In [1]: import numpy as np

In [2]: np.set_printoptions(precision=2, suppress=True, linewidth=200)

In [3]: def rd(a):
   ...:     return np.round(a, 2) + 0
   ...: 

In [4]: M = np.load("out7.npy")

In [5]: M
Out[5]: 
array([[ 1, -1,  1, -1],
       [ 1,  0,  0,  0],
       [ 1,  1,  1,  1]])

In [6]: u = np.array([3, 5, 4])

In [7]: np.polyval(u, M[0])
Out[7]: array([12,  2, 12,  2])

In [8]: np.array([np.convolve(row, u, "same") for row in M])
Out[8]: 
array([[ 2,  2, -2, -1],
       [ 5,  4,  0,  0],
       [ 8, 12, 12,  9]])

In [9]: G = M.T @ M

In [10]: G
Out[10]: 
array([[3, 0, 2, 0],
       [0, 2, 0, 2],
       [2, 0, 2, 0],
       [0, 2, 0, 2]])

In [11]: np.trace(G), (M ** 2).sum()
Out[11]: (np.int64(9), np.int64(9))

In [12]: rk = np.linalg.matrix_rank(G)

In [13]: rk
Out[13]: np.int64(3)

In [14]: ns = np.linalg.svd(G)[2][rk:].T

In [15]: rd(G @ ns)
Out[15]: 
array([[0.],
       [0.],
       [0.],
       [0.]])

In [16]: feats = np.array([[0.0, 2.0, 3.0, 3.0],
    ...:     [2.0, 0.0, 0.0, 0.0],
    ...:     [3.0, 0.0, 0.0, 0.0],
    ...:     [3.0, 0.0, 0.0, 0.0]])

In [17]: P = np.triu(np.array([[3, 1, -4, -2], [3, 2, 4, 2], [0, 5, -2, -2], [-3, -4, -5, -4]]), 1) + np.eye(4)

In [18]: A2 = P @ feats @ np.linalg.inv(P)

In [19]: A2
Out[19]: 
array([[ -16.,   18., -133., -331.],
       [  20.,  -20.,  160.,  400.],
       [  -3.,    3.,  -24.,  -60.],
       [   3.,   -3.,   24.,   60.]])

In [20]: np.linalg.matrix_rank(A2)
Out[20]: np.int64(2)

In [21]: P @ feats - feats @ P
Out[21]: 
array([[-16.,   0.,  -8.,   2.],
       [ 18.,  -2.,   8.,   4.],
       [ -6.,  -3.,  12.,   6.],
       [  0.,  -3.,  12.,   6.]])
